$ python -q
>>> import numpy as np
>>> np.set_printoptions(suppress=True, linewidth=200)
>>> A = np.loadtxt("dump.csv", delimiter=",")
>>> A
array([[ -9.62, -19.6 ,  -9.85],
       [-14.2 , -19.31, -13.41],
       [ 14.45,   2.27,  11.6 ],
       [ -6.3 , -14.12,  -6.6 ],
       [ -1.33, -13.75,  -2.66],
       [ 16.38, -13.64,  11.27],
       [  0.81, -22.03,  -1.94],
       [ 21.52,  18.47,  19.04],
       [ 10.64,  15.78,  10.17],
       [  3.62,  20.6 ,   5.22],
       [ 22.19,  -7.65,  16.53],
       [  3.16, -14.16,   0.82],
       [-12.26,   3.87,  -9.2 ],
       [  2.89,  -1.76,   2.05],
       [ -6.5 ,  -2.15,  -5.38],
       [  7.34,   4.99,   6.33],
       [ -7.11,  -4.33,  -6.11],
       [ 13.85,  -1.87,  10.65],
       [  1.77, -14.91,  -0.35],
       [ -9.03,  27.76,  -3.89],
       [-12.81,  -9.13, -11.14],
       [ -3.82,   5.69,  -2.36],
       [ -3.98,  -1.05,  -3.27],
       [ -9.99,  12.47,  -6.42],
       [ -0.13,   4.17,   0.36],
       [  4.25,  -6.15,   2.61],
       [-15.17,   5.88, -11.25],
       [  2.29,   2.73,   2.1 ]])
>>> D = np.linalg.norm(A[:, None] - A[None], axis=-1)
>>> print(np.flatnonzero(D[21] < D.mean() / 2))
[12 13 14 16 21 22 23 24 27]
>>> D[:5, :5].round(2)
array([[ 0.  ,  5.81, 38.96,  7.18, 12.44],
       [ 5.81,  0.  , 43.73, 11.65, 17.67],
       [38.96, 43.73,  0.  , 32.1 , 26.63],
       [ 7.18, 11.65, 32.1 ,  0.  ,  6.35],
       [12.44, 17.67, 26.63,  6.35,  0.  ]])
>>> blk = np.stack([A, -3 * A, A[::-1]])
>>> np.linalg.matrix_rank(blk)
array([3, 3, 3])
>>> print(np.round(np.linalg.norm(blk, axis=(1, 2)), 2))
[ 97.81 293.42  97.81]
>>> (blk @ A.T).shape
(3, 28, 28)
>>> blk.shape
(3, 28, 3)
>>> cov = np.cov(A, rowvar=False)
>>> np.round(np.corrcoef(A.T), 2)
array([[1.  , 0.11, 0.99],
       [0.11, 1.  , 0.28],
       [0.99, 0.28, 1.  ]])
>>> round(float(np.corrcoef(A[:, 2], A[:, 1])[0, 1]), 2)
0.28
>>> print(np.round(A.std(axis=0), 2))
[10.4  12.63  8.46]
>>> cov.round(2)
array([[112.18,  14.7 ,  89.85],
       [ 14.7 , 165.48,  30.75],
       [ 89.85,  30.75,  74.16]])
>>> cov.shape
(3, 3)
>>> C = np.array([[1, 4, -3], [0, -3, 2]])
>>> mat = np.repeat(C, 21 // 2, axis=0)
>>> rng = np.random.default_rng(155)
>>> mat = mat + 0.1 * rng.normal(size=mat.shape)
>>> mat.round(2) + 0
array([[ 1.04,  3.86, -3.04],
       [ 1.01,  4.18, -3.27],
       [ 1.08,  4.09, -2.9 ],
       [ 0.91,  3.96, -3.01],
       [ 0.84,  3.94, -2.95],
       [ 1.08,  3.82, -3.02],
       [ 1.02,  4.04, -3.06],
       [ 1.13,  3.89, -3.05],
       [ 1.05,  4.23, -3.11],
       [ 0.85,  3.86, -3.08],
       [ 0.07, -3.09,  1.86],
       [-0.14, -2.99,  1.91],
       [ 0.11, -3.09,  1.94],
       [-0.08, -3.04,  1.84],
       [ 0.  , -2.99,  1.92],
       [ 0.03, -3.11,  1.83],
       [-0.11, -2.89,  2.07],
       [-0.17, -2.96,  1.75],
       [-0.17, -3.14,  1.98],
       [ 0.14, -3.01,  1.81]])
>>> P = mat @ np.linalg.solve(mat.T @ mat, mat.T)
>>> print(np.round(P @ mat[:, 0], 2) + 0)
[ 1.04  1.01  1.08  0.91  0.84  1.08  1.02  1.13  1.05  0.85  0.07 -0.14  0.11 -0.08  0.    0.03 -0.11 -0.17 -0.17  0.14]
>>> np.round(np.diag(P), 2)
array([0.12, 0.15, 0.36, 0.09, 0.08, 0.12, 0.1 , 0.13, 0.16, 0.24, 0.13, 0.07, 0.17, 0.12, 0.12, 0.15, 0.26, 0.2 , 0.09, 0.15])
>>> C = mat[[12, 15]].astype(float)
>>> for _ in range(4):
...     idx = np.linalg.norm(mat[:, None] - C, axis=-1).argmin(axis=1)
...     C = np.array([mat[idx == j].mean(axis=0) for j in range(2)])
... 
>>> idx
array([1, 1, 1, 1, 1, 1, 1, 1, 1, 1, 0, 0, 0, 0, 0, 0, 0, 0, 0, 0])
>>> print(np.round(C[1] - C[0], 2))
[ 1.03  7.02 -4.94]
>>> np.bincount(idx)
array([10, 10])
>>> q, V = np.linalg.qr(mat[:, :1])[0], np.linalg.qr(mat[:, 1:])[0]
>>> sigma = np.linalg.svd(q.T @ V, compute_uv=False)
>>> (sigma > 0.9).sum()
np.int64(1)
>>> round(float(np.linalg.norm(q @ q.T - V @ V.T, 2)), 2)
1.0
>>> cov = np.cov(mat, rowvar=False)
>>> np.argsort(-mat.std(axis=0).round(6), kind="stable")
array([1, 2, 0])
>>> np.round(np.polyfit(mat[:, 1], mat[:, 0], 1), 2)
array([0.15, 0.42])
>>> np.round(mat.std(axis=0), 2)
array([0.53, 3.51, 2.47])
>>> round(float(np.corrcoef(mat[:, 1], mat[:, 0])[0, 1]), 2)
0.98
>>> cov.shape
(3, 3)
>>> print(cov.round(2))
[[ 0.29  1.9  -1.34]
 [ 1.9  12.97 -9.12]
 [-1.34 -9.12  6.43]]
>>> np.round(np.corrcoef(mat.T), 2)
array([[ 1.  ,  0.98, -0.98],
       [ 0.98,  1.  , -1.  ],
       [-0.98, -1.  ,  1.  ]])
>>> M2 = np.c_[mat[:, :1] @ np.array([[2]]), np.array([0, -2, 0, -1, -2, 0, 0, 1, 0, -2, -2, -1, -2, -1, -2, 2, 2, -2, 0, 1])]
>>> print(M2.round(2))
[[ 2.08  0.  ]
 [ 2.02 -2.  ]
 [ 2.16  0.  ]
 [ 1.82 -1.  ]
 [ 1.68 -2.  ]
 [ 2.15  0.  ]
 [ 2.04  0.  ]
 [ 2.26  1.  ]
 [ 2.11  0.  ]
 [ 1.7  -2.  ]
 [ 0.14 -2.  ]
 [-0.29 -1.  ]
 [ 0.22 -2.  ]
 [-0.16 -1.  ]
 [ 0.01 -2.  ]
 [ 0.07  2.  ]
 [-0.21  2.  ]
 [-0.34 -2.  ]
 [-0.34  0.  ]
 [ 0.29  1.  ]]
>>> np.round(np.linalg.norm(M2 - mat @ np.linalg.lstsq(mat, M2)[0], axis=0), 2) + 0
array([0.  , 5.53])
>>> np.linalg.matrix_rank(np.c_[mat, M2])
np.int64(4)
>>> np.round(np.linalg.norm(np.linalg.qr(mat)[0].T @ M2, axis=0) ** 2 / ((M2 ** 2).sum(axis=0) + 1e-12), 2)
array([1.  , 0.25])
>>> data = np.load("case2.npy")
>>> print(data)
[[  1. -10.   6.  -4.]
 [ -2.  -3.   2.   0.]
 [ -2. -14.   9.  -4.]
 [  0. -12.   8.  -5.]]
>>> np.round(np.poly(data), 2)
array([ 1., -2., -4.,  2.,  3.])
>>> np.kron(np.eye(2, dtype=int), data)
array([[  1., -10.,   6.,  -4.,   0.,  -0.,   0.,  -0.],
       [ -2.,  -3.,   2.,   0.,  -0.,  -0.,   0.,   0.],
       [ -2., -14.,   9.,  -4.,  -0.,  -0.,   0.,  -0.],
       [  0., -12.,   8.,  -5.,   0.,  -0.,   0.,  -0.],
       [  0.,  -0.,   0.,  -0.,   1., -10.,   6.,  -4.],
       [ -0.,  -0.,   0.,   0.,  -2.,  -3.,   2.,   0.],
       [ -0.,  -0.,   0.,  -0.,  -2., -14.,   9.,  -4.],
       [  0.,  -0.,   0.,  -0.,   0., -12.,   8.,  -5.]])
>>> round(float(np.linalg.det(2 * data)), 2), round(float(np.linalg.det(data)), 2)
(48.0, 3.0)
>>> np.round(np.linalg.svd(data, compute_uv=False), 2)
array([26.26,  3.2 ,  0.59,  0.06])
>>> np.count_nonzero(data)
np.int64(14)
>>> data.sum(axis=0)
array([ -3., -39.,  25., -13.])
>>> print(np.unravel_index(np.abs(data).argmax(), data.shape))
(np.int64(2), np.int64(1))
>>> np.diff(data, axis=0)
array([[ -3.,   7.,  -4.,   4.],
       [  0., -11.,   7.,  -4.],
       [  2.,   2.,  -1.,  -1.]])
>>> data - data[0]
array([[ 0.,  0.,  0.,  0.],
       [-3.,  7., -4.,  4.],
       [-3., -4.,  3.,  0.],
       [-1., -2.,  2., -1.]])
>>> print(data.mean(axis=0))
[-0.75 -9.75  6.25 -3.25]
>>> vec = np.array([1, 2, 0, 3])
>>> rhs = data @ vec
>>> c, lr = np.zeros(4), 1 / np.linalg.norm(data, 2) ** 2
>>> for i in range(6):
...     c -= lr * data.T @ (data @ c - rhs)
...     if i % 2 == 0: print(i, round(np.linalg.norm(data @ c - rhs), 2))
... 
0 1.57
2 1.54
4 1.5
>>> c.round(2)
array([ 0.07,  2.01, -1.29,  0.72])
>>> idx = rng.permutation(4)
>>> M2 = data[:, idx] * rng.choice([-1, 1], 4)
>>> M2
array([[  6., -10.,   4.,  -1.],
       [  2.,  -3.,  -0.,   2.],
       [  9., -14.,   4.,   2.],
       [  8., -12.,   5.,  -0.]])
>>> Uu, _, VT = np.linalg.svd(data.T @ M2)
>>> np.round(np.linalg.lstsq(data, M2)[0], 2) + 0
array([[ 0.,  0.,  0., -1.],
       [ 0.,  1.,  0.,  0.],
       [ 1.,  0.,  0.,  0.],
       [ 0.,  0., -1.,  0.]])
>>> idx
array([2, 1, 3, 0])
>>> M2 = np.array([[-1, -3, -5], [2, -2, -5]])
>>> C = np.kron(M2, data)
>>> np.linalg.matrix_rank(C)
np.int64(8)
>>> X = np.load("out16.npy")
>>> X
array([[-26.59,  -0.26,   3.46],
       [-21.47,  -0.9 ,  -3.76],
       [-11.13,  -0.3 ,  -1.06],
       [-10.8 ,  -0.35,   3.64],
       [ 20.68,  -0.55,   4.1 ],
       [-31.32,  -0.34,   4.22],
       [-25.07,  -1.97,  -1.21],
       [-13.8 ,  -1.33,  -5.51],
       [-48.96,  -0.17,  -0.64],
       [  2.88,   0.67,  -1.5 ],
       [  8.49,   0.31,   0.44],
       [  6.56,  -1.83,  -4.28],
       [-17.56,   0.36,  -1.92],
       [-37.87,  -1.71,  -3.81],
       [-13.39,   0.41,  -0.31],
       [ 21.31,  -0.48,   0.34],
       [ 10.04,  -0.87,   0.25],
       [ 19.16,   1.07,   0.64],
       [ 12.84,  -1.4 ,  -2.32],
       [ 25.63,   1.6 ,  -1.98],
       [  5.18,  -0.57,  -1.95],
       [ -8.36,  -1.22,  -1.29],
       [-11.96,   0.23,   1.27]])
>>> M2 = np.c_[X[:, :2] @ np.array([[5, 7], [0, 8]]), np.array([-1, -3, 3, 3, 2, 1, -2, -4, -1, -1, -5, -4, 2, 5, 2, -5, 3, -2, -5, 4, 4, 2, 1])]
>>> print(M2.round(2))
[[-132.95 -188.21   -1.  ]
 [-107.35 -157.49   -3.  ]
 [ -55.65  -80.31    3.  ]
 [ -54.    -78.4     3.  ]
 [ 103.4   140.36    2.  ]
 [-156.6  -221.96    1.  ]
 [-125.35 -191.25   -2.  ]
 [ -69.   -107.24   -4.  ]
 [-244.8  -344.08   -1.  ]
 [  14.4    25.52   -1.  ]
 [  42.45   61.91   -5.  ]
 [  32.8    31.28   -4.  ]
 [ -87.8  -120.04    2.  ]
 [-189.35 -278.77    5.  ]
 [ -66.95  -90.45    2.  ]
 [ 106.55  145.33   -5.  ]
 [  50.2    63.32    3.  ]
 [  95.8   142.68   -2.  ]
 [  64.2    78.68   -5.  ]
 [ 128.15  192.21    4.  ]
 [  25.9    31.7     4.  ]
 [ -41.8   -68.28    2.  ]
 [ -59.8   -81.88    1.  ]]
>>> np.round(np.linalg.norm(np.linalg.qr(X)[0].T @ M2, axis=0) ** 2 / ((M2 ** 2).sum(axis=0) + 1e-12), 2)
array([1.  , 1.  , 0.11])
>>> Xs = M2 - M2.mean(axis=0)
>>> Uu, sigma, VT = np.linalg.svd(Xs, full_matrices=False)
>>> print(np.abs(Uu[:, 0]).argmax())
8
>>> print(np.searchsorted(np.cumsum(sigma ** 2) / (sigma ** 2).sum(), 0.9) + 1)
1
>>> (np.sign(Uu[:, 0]) == np.sign(Uu[0, 0])).astype(int)
array([1, 1, 1, 1, 0, 1, 1, 1, 1, 0, 0, 0, 1, 1, 1, 0, 0, 0, 0, 0, 0, 1, 1])
>>> print(np.linalg.matrix_rank(Xs))
3
>>> np.round(Xs.mean(axis=0), 2) + 0
array([0., 0., 0.])
>>> arr = np.array([[0.3, -0.5, 1.1, 0.3],
...     [-1.0, 1.0, 0.0, 0.1],
...     [0.3, -0.2, -0.3, -1.2],
...     [-0.28, -0.36, 0.17, -1.15],
...     [-0.4, -0.3, -0.2, -1.3]])
>>> P = arr @ np.linalg.solve(arr.T @ arr, arr.T)
>>> np.allclose(P @ P, P)
True
>>> np.round(np.linalg.eigvalsh(P), 2) + 0
array([0., 1., 1., 1., 1.])
>>> P.round(2)
array([[ 0.94, -0.02, -0.03,  0.19, -0.16],
       [-0.02,  1.  , -0.01,  0.05, -0.04],
       [-0.03, -0.01,  0.99,  0.08, -0.07],
       [ 0.19,  0.05,  0.08,  0.46,  0.45],
       [-0.16, -0.04, -0.07,  0.45,  0.62]])
>>> np.round(np.diag(P), 2)
array([0.94, 1.  , 0.99, 0.46, 0.62])
>>> np.round((np.eye(5) - P) @ arr, 2) + 0
array([[0., 0., 0., 0.],
       [0., 0., 0., 0.],
       [0., 0., 0., 0.],
       [0., 0., 0., 0.],
       [0., 0., 0., 0.]])
>>> q = arr.astype(float).copy()
>>> for j in range(4):
...     q[:, j] -= q[:, :j] @ (q[:, :j].T @ q[:, j])
...     q[:, j] /= np.linalg.norm(q[:, j])
... 
>>> print(np.round(q.T @ arr, 2) + 0)
[[ 1.19 -0.83  0.23  0.4 ]
 [ 0.    0.91 -0.33  1.46]
 [ 0.    0.    1.1   1.05]
 [ 0.    0.    0.    1.08]]
>>> idx = rng.permutation(4)
>>> M2 = arr[:, idx] * rng.choice([-1, 1], 4)
>>> M2
array([[ 0.5 ,  0.3 , -0.3 ,  1.1 ],
       [-1.  ,  0.1 ,  1.  ,  0.  ],
       [ 0.2 , -1.2 , -0.3 , -0.3 ],
       [ 0.36, -1.15,  0.28,  0.17],
       [ 0.3 , -1.3 ,  0.4 , -0.2 ]])
>>> Uu, _, VT = np.linalg.svd(arr.T @ M2)
>>> np.round(np.linalg.lstsq(arr, M2)[0], 2) + 0
array([[ 0.,  0., -1.,  0.],
       [-1.,  0.,  0.,  0.],
       [ 0.,  0.,  0.,  1.],
       [ 0.,  1.,  0.,  0.]])
>>> idx
array([1, 3, 0, 2])
>>> np.round(Uu @ VT, 2) + 0
array([[ 0.,  0., -1.,  0.],
       [-1.,  0.,  0.,  0.],
       [ 0.,  0.,  0.,  1.],
       [ 0.,  1.,  0.,  0.]])
>>> K = np.array([[0, 0, 0, 0],
...     [8, 0, 2, -4],
...     [0, 0, 0, 0],
...     [0, 0, 0, 0],
...     [14, 21, -5, -5],
...     [0, 0, 0, 0],
...     [14, 21, -5, -5],
...     [17, 7, 1, -5],
...     [0, 0, 0, 0],
...     [11, 14, -3, -4],
...     [8, 0, 2, -4]])
>>> Xs = (K - K.mean(axis=0)) / K.std(axis=0)
>>> np.argwhere(np.abs(Xs) > 2)
array([], shape=(0, 2), dtype=int64)
>>> np.round(Xs.std(axis=0), 2)
array([1., 1., 1., 1.])
>>> c = np.linalg.lstsq(np.delete(Xs, 0, axis=1), Xs[:, 0])[0]
>>> c.round(2)
array([2.84, 2.07, 0.28])
>>> print(np.abs(c).argmax())
0
>>> round(1 - np.var(Xs[:, 0] - np.delete(Xs, 0, axis=1) @ c), 2)
np.float64(1.0)
